$ ipython --no-banner

In [1]: import numpy as np

In [2]: import numpy.linalg as la

In [3]: np.set_printoptions(precision=2, suppress=True, linewidth=100, legacy="1.25")

In [4]: def rnd(a):
   ...:     return np.round(a, 2) + 0
   ...: 

In [5]: m1 = np.array([[1.0, -0.21, -0.21, -0.07, 0.2, 0.03, -0.3],
   ...:     [-0.21, -5.22, -2.06, 1.85, 3.38, -1.88, -0.53],
   ...:     [-0.21, -2.06, -2.95, 0.01, -2.41, -2.47, 0.35],
   ...:     [-0.07, 1.85, 0.01, -1.0, -0.3, 0.84, -0.63],
   ...:     [0.2, 3.38, -2.41, -0.3, -5.03, -0.72, 0.01],
   ...:     [0.03, -1.88, -2.47, 0.84, -0.72, -0.12, -0.99],
   ...:     [-0.3, -0.53, 0.35, -0.63, 0.01, -0.99, 3.33]])

In [6]: x0 = np.array([0, 1, 0, 1, 0, 1, 0])

In [7]: print(la.norm(m1 @ x0) <= la.norm(m1, 2) * la.norm(x0) + 1e-9)
True

In [8]: print(np.sign((m1 @ x0).round(6)))
[-1. -1. -1.  1.  1. -1. -1.]

In [9]: print(rnd((m1 * x0).sum(axis=1)))
[-0.25 -5.25 -4.52  1.69  2.36 -1.16 -2.15]

In [10]: print(rnd(np.einsum("ij,j->i", m1, x0)))
[-0.25 -5.25 -4.52  1.69  2.36 -1.16 -2.15]

In [11]: print(rnd(m1 @ x0))
[-0.25 -5.25 -4.52  1.69  2.36 -1.16 -2.15]

In [12]: print(rnd(m1 @ (2 * x0)))
[ -0.5  -10.5   -9.04   3.38   4.72  -2.32  -4.3 ]

In [13]: Q, R = la.qr(m1)

In [14]: print(rnd(Q @ R))
[[ 1.   -0.21 -0.21 -0.07  0.2   0.03 -0.3 ]
 [-0.21 -5.22 -2.06  1.85  3.38 -1.88 -0.53]
 [-0.21 -2.06 -2.95  0.01 -2.41 -2.47  0.35]
 [-0.07  1.85  0.01 -1.   -0.3   0.84 -0.63]
 [ 0.2   3.38 -2.41 -0.3  -5.03 -0.72  0.01]
 [ 0.03 -1.88 -2.47  0.84 -0.72 -0.12 -0.99]
 [-0.3  -0.53  0.35 -0.63  0.01 -0.99  3.33]]

In [15]: print(rnd(np.abs(np.diag(R))))
[1.11 6.86 4.63 1.28 1.95 1.46 1.97]

In [16]: print(rnd(np.trace(Q @ Q.T)))
7.0

In [17]: print(Q.shape, R.shape)
(7, 7) (7, 7)
